$ ipython --no-banner

In [1]: import numpy as np

In [2]: np.set_printoptions(suppress=True, linewidth=140)

In [3]: def rd(a):
   ...:     return np.round(a, 2) + 0
   ...: 

In [4]: rng = np.random.default_rng(176)

In [5]: W0 = np.eye(6, dtype=int)[rng.permutation(6)]

In [6]: print(W0)
[[0 0 0 1 0 0]
 [0 0 0 0 0 1]
 [0 0 0 0 1 0]
 [0 1 0 0 0 0]
 [0 0 1 0 0 0]
 [1 0 0 0 0 0]]

In [7]: print((np.linalg.matrix_power((W0 != 0) + (W0.T != 0) + np.eye(6), 6) > 0).astype(int))
[[1 1 0 1 0 1]
 [1 1 0 1 0 1]
 [0 0 1 0 1 0]
 [1 1 0 1 0 1]
 [0 0 1 0 1 0]
 [1 1 0 1 0 1]]

In [8]: print(W0 @ W0.T)
[[1 0 0 0 0 0]
 [0 1 0 0 0 0]
 [0 0 1 0 0 0]
 [0 0 0 1 0 0]
 [0 0 0 0 1 0]
 [0 0 0 0 0 1]]

In [9]: print(rd(np.linalg.pinv(W0)))
[[0. 0. 0. 0. 0. 1.]
 [0. 0. 0. 1. 0. 0.]
 [0. 0. 0. 0. 1. 0.]
 [1. 0. 0. 0. 0. 0.]
 [0. 0. 1. 0. 0. 0.]
 [0. 1. 0. 0. 0. 0.]]

In [10]: print(W0.sum(axis=1))
[1 1 1 1 1 1]

In [11]: print(rd(np.sort(np.abs(np.linalg.eigvals(W0)))[::-1]))
[1. 1. 1. 1. 1. 1.]

In [12]: p = np.eye(6)[0]

In [13]: for _ in range(6):
    ...:     p = p @ W0
    ...:     print(p.round(2))
    ...: 
[0. 0. 0. 1. 0. 0.]
[0. 1. 0. 0. 0. 0.]
[0. 0. 0. 0. 0. 1.]
[1. 0. 0. 0. 0. 0.]
[0. 0. 0. 1. 0. 0.]
[0. 1. 0. 0. 0. 0.]

In [14]: x = np.array([5, 0, 3, 0, 4, 5])

In [15]: print(rd(np.linalg.inv(W0)))
[[0. 0. 0. 0. 0. 1.]
 [0. 0. 0. 1. 0. 0.]
 [0. 0. 0. 0. 1. 0.]
 [1. 0. 0. 0. 0. 0.]
 [0. 0. 1. 0. 0. 0.]
 [0. 1. 0. 0. 0. 0.]]

In [16]: print(W0.T @ (W0 @ x))
[5 0 3 0 4 5]

In [17]: print(rd(np.abs(np.linalg.eigvals(W0))))
[1. 1. 1. 1. 1. 1.]

In [18]: M = np.array([[-0.7, -0.9, -0.3, 1.7, 2.7, 0.2],
    ...:     [-0.5, -0.3, -2.5, 0.8, -1.0, -1.2],
    ...:     [-0.5, -1.2, 0.0, 0.7, 1.6, 1.6],
    ...:     [-0.43, -1.14, 0.01, 0.77, 1.57, 1.67]])

In [19]: left, s, Vt = np.linalg.svd(M, full_matrices=False)

In [20]: print(rd(np.abs(Vt[0])))
[0.17 0.36 0.06 0.35 0.73 0.43]

In [21]: print(rd(np.cumsum(s ** 2) / np.sum(s ** 2)))
[0.67 0.94 1.   1.  ]

In [22]: M @ M
---------------------------------------------------------------------------
ValueError                                Traceback (most recent call last)
Cell In[22], line 1
----> 1 M @ M

ValueError: matmul: Input operand 1 has a mismatch in its core dimension 0, with gufunc signature (n?,k),(k,m?)->(n?,m?) (size 4 is different from 6)

In [23]: G = M.T @ M

In [24]: print(rd(np.linalg.svd(M, compute_uv=False) ** 2))
[23.97  9.74  2.19  0.01]

In [25]: print(rd(np.linalg.eigvalsh(G)[::-1]))
[23.97  9.74  2.19  0.01  0.    0.  ]

In [26]: feats = np.loadtxt("x.csv", delimiter=",")

In [27]: print(feats)
[[ -3.02   2.05  12.2  -12.46  -0.41   4.01   3.98  -0.7   -2.04  -0.97  -9.37]
 [ -4.17   1.91   9.79 -11.82   2.38   3.85   3.76  -2.01  -1.06  -2.48  -8.99]
 [ -1.78  -1.75  -7.     8.16   4.35  -0.72   2.18   0.01  -5.89   5.92   3.68]
 [  0.82  -0.76  -7.32   7.68   3.8    0.44  -0.46   1.28  -5.15   4.08   5.32]
 [  1.02  -0.65  -5.98   8.29   2.95  -0.61   0.77   1.27  -5.72   6.88   2.74]
 [  1.19  -0.66  -7.73   9.54   4.18   1.07  -1.37   0.74  -8.67   6.25   4.91]
 [ -0.07  -2.12  -7.49   4.27   5.19  -0.53   2.     0.04  -8.16   6.2    3.82]
 [  0.13  -2.19  -6.5    7.27   4.17   0.25   1.59   1.51  -7.26   7.35   4.  ]
 [ -4.46   1.63  10.7  -11.7    0.88   4.38   2.36  -2.21   1.59  -1.56  -9.83]
 [  1.78  -2.11  -8.47   7.05   4.98  -0.67   0.4    0.5   -6.7    4.19   1.28]
 [ -2.91   3.04  12.61 -13.15   0.51   4.85   3.24  -1.15   0.59  -2.75  -8.75]
 [  1.06  -1.16  -6.24   4.16   3.15  -0.37   2.68   1.98  -8.05   5.54   4.31]
 [  1.59  -1.69  -6.53   4.95   5.04  -1.18  -0.55   1.97  -6.72   4.07   2.66]
 [  1.52  -1.    -6.51   5.95   4.36   0.56   1.34   1.6   -7.65   5.89   3.13]
 [ -5.95   2.74  11.47 -13.06   1.     4.     3.65  -0.67  -0.38  -1.51  -9.55]
 [  1.21  -0.07  -6.78   6.52   4.57   0.27   1.07   1.78  -7.62   6.18   3.99]
 [  0.85  -1.19  -8.65   5.79   4.2   -0.96   0.42   0.53  -6.88   5.58   5.77]
 [  0.88  -1.33  -7.04   4.8    3.07   0.84   2.33   1.79  -7.83   4.72   4.67]
 [  0.82  -2.44  -5.21   7.06   5.81  -1.15   1.07   2.7   -7.05   4.43   5.25]
 [  0.13  -0.92  -6.83   5.67   5.91  -1.85   1.47   1.45  -6.7    3.99   3.18]
 [  1.35  -1.63  -7.57   7.88   5.47   0.97  -0.15   1.53  -6.15   6.19   4.23]
 [  0.66  -0.67  -8.23   5.66   5.18   0.38  -0.53   2.07  -6.75   5.77   4.84]
 [  0.07  -2.85  -5.87   6.09   3.08  -0.22   1.44   2.36  -7.96   3.96   4.31]
 [  0.15  -1.61  -6.93   6.32   4.85   0.27  -0.32   1.72  -8.41   5.35   5.04]
 [ -5.98   3.59  10.04 -13.58   1.53   2.87   1.91  -0.17   0.05  -2.22  -6.83]
 [  0.16  -1.99  -7.98   6.81   5.6   -0.13   0.04   1.11  -6.31   6.28   4.56]
 [  1.26  -3.57  -7.31   9.67   6.34  -0.26   1.28   1.78  -7.65   5.62   3.47]
 [ -4.56   1.29  11.95 -13.7    1.74   3.24   2.41  -2.56  -1.29  -1.61  -7.63]
 [  0.05  -2.27  -5.19   7.7    6.87   0.82   0.77   1.98  -8.82   4.35   4.2 ]
 [ -5.28   2.61  10.89 -12.69   0.41   4.67   4.73   0.51  -0.3   -0.01  -9.41]
 [ -0.09  -0.83  -7.04   7.91   4.4   -1.28   0.67   1.98  -5.97   6.16   3.01]
 [ -5.92   2.34  10.58 -12.21  -0.25   5.53   3.7    0.87   1.62  -1.27  -8.4 ]
 [ -3.48   2.03  10.73 -12.86   0.75   6.25   3.87  -0.38  -1.94  -0.14  -8.04]
 [ -0.72  -0.79  -6.15   7.89   4.88   1.86   0.88   1.18  -7.29   5.18   3.67]
 [ -5.61   2.48  11.16 -12.59   0.25   1.82   4.1   -0.93  -0.07  -2.39  -7.48]
 [ -4.78   1.85  12.31 -12.11  -0.66   3.26   3.59  -0.08   0.82  -1.6   -9.04]
 [  0.98  -0.97  -8.1    7.6    6.21  -1.11  -0.48   1.77  -6.56   3.79   2.85]
 [ -1.29  -1.21  -9.64   6.95   3.37  -2.15   0.64   2.4   -6.46   4.14   3.07]
 [ -4.96   3.75  10.53 -11.12   0.1    3.48   3.76   0.42  -0.46  -1.18  -8.52]
 [ -0.7   -2.79  -6.74   8.49   4.13  -0.58   0.59   0.17  -7.8    4.81   4.28]
 [ -5.99   1.54  11.94 -11.16   0.94   3.04   2.84  -1.46   1.38  -0.69  -9.89]
 [ -4.05   1.38   7.96 -10.9   -0.61   4.63   4.07  -0.91  -0.85  -3.28  -7.99]
 [ -5.71   1.64  13.68 -12.27   0.58   3.16   3.97   0.76   2.48  -1.91  -8.9 ]
 [ -4.14   2.1   12.72 -12.01  -0.27   4.32   4.92   1.61   1.65  -2.16  -9.66]
 [ -5.9    2.43  11.01 -13.7    0.9    3.43   2.99  -0.23  -1.08  -2.03  -8.13]]

In [28]: G = np.cov(feats, rowvar=False)

In [29]: print(rd(np.corrcoef(feats.T)))
[[ 1.   -0.87 -0.93  0.93  0.85 -0.81 -0.8   0.69 -0.92  0.91  0.93]
 [-0.87  1.    0.91 -0.93 -0.87  0.84  0.74 -0.63  0.9  -0.88 -0.91]
 [-0.93  0.91  1.   -0.99 -0.9   0.9   0.85 -0.71  0.95 -0.95 -0.98]
 [ 0.93 -0.93 -0.99  1.    0.9  -0.89 -0.84  0.73 -0.94  0.96  0.98]
 [ 0.85 -0.87 -0.9   0.9   1.   -0.83 -0.84  0.61 -0.88  0.86  0.89]
 [-0.81  0.84  0.9  -0.89 -0.83  1.    0.76 -0.65  0.83 -0.84 -0.89]
 [-0.8   0.74  0.85 -0.84 -0.84  0.76  1.   -0.53  0.78 -0.79 -0.84]
 [ 0.69 -0.63 -0.71  0.73  0.61 -0.65 -0.53  1.   -0.67  0.7   0.73]
 [-0.92  0.9   0.95 -0.94 -0.88  0.83  0.78 -0.67  1.   -0.93 -0.96]
 [ 0.91 -0.88 -0.95  0.96  0.86 -0.84 -0.79  0.7  -0.93  1.    0.95]
 [ 0.93 -0.91 -0.98  0.98  0.89 -0.89 -0.84  0.73 -0.96  0.95  1.  ]]

In [30]: print(G.shape)
(11, 11)

In [31]: print(np.argwhere(np.triu(np.abs(np.corrcoef(feats.T)) > 0.8, 1)))
[[ 0  1]
 [ 0  2]
 [ 0  3]
 [ 0  4]
 [ 0  5]
 [ 0  6]
 [ 0  8]
 [ 0  9]
 [ 0 10]
 [ 1  2]
 [ 1  3]
 [ 1  4]
 [ 1  5]
 [ 1  8]
 [ 1  9]
 [ 1 10]
 [ 2  3]
 [ 2  4]
 [ 2  5]
 [ 2  6]
 [ 2  8]
 [ 2  9]
 [ 2 10]
 [ 3  4]
 [ 3  5]
 [ 3  6]
 [ 3  8]
 [ 3  9]
 [ 3 10]
 [ 4  5]
 [ 4  6]
 [ 4  8]
 [ 4  9]
 [ 4 10]
 [ 5  8]
 [ 5  9]
 [ 5 10]
 [ 6 10]
 [ 8  9]
 [ 8 10]
 [ 9 10]]

In [32]: print(np.argsort(-feats.std(axis=0).round(6), kind="stable"))
[ 3  2 10  8  9  0  5  4  1  6  7]

In [33]: print(rd(feats.std(axis=0)))
[2.76 2.   9.04 9.53 2.24 2.25 1.65 1.31 3.67 3.53 6.25]

In [34]: W2 = feats[[6, 3]].astype(float)

In [35]: for _ in range(6):
    ...:     z = np.linalg.norm(feats[:, None] - W2, axis=-1).argmin(axis=1)
    ...:     W2 = np.array([feats[z == j].mean(axis=0) for j in range(2)])
    ...: 

In [36]: print(z)
[0 0 1 1 1 1 1 1 0 1 0 1 1 1 0 1 1 1 1 1 1 1 1 1 0 1 1 0 1 0 1 0 0 1 0 0 1 1 0 1 0 0 0 0 0]

In [37]: print(np.bincount(z))
[18 27]

In [38]: print(rd(W2[1] - W2[0]))
[  5.31  -3.77 -18.31  19.29   4.13  -4.16  -2.81   1.97  -7.16   6.94  12.62]

In [39]: z = feats[:, 10] > np.median(feats[:, 10])

In [40]: f = feats[z].mean(axis=0) - feats[~z].mean(axis=0)

In [41]: print(((feats - feats.mean(axis=0)) @ f > 0).astype(int))
[0 0 1 1 1 1 1 1 0 1 0 1 1 1 0 1 1 1 1 1 1 1 1 1 0 1 1 0 1 0 1 0 0 1 0 0 1 1 0 1 0 0 0 0 0]

In [42]: print(np.argsort(-np.abs(f).round(6), kind="stable"))
[ 3  2 10  8  9  0  4  1  5  6  7]

In [43]: print(rd((((feats - feats.mean(axis=0)) @ f > 0) == z).mean()))
0.89

In [44]: print(z.astype(int))
[0 0 1 1 0 1 1 1 0 0 0 1 0 1 0 1 1 1 1 1 1 1 1 1 0 1 1 0 1 0 0 0 0 1 0 0 0 1 0 1 0 0 0 0 0]
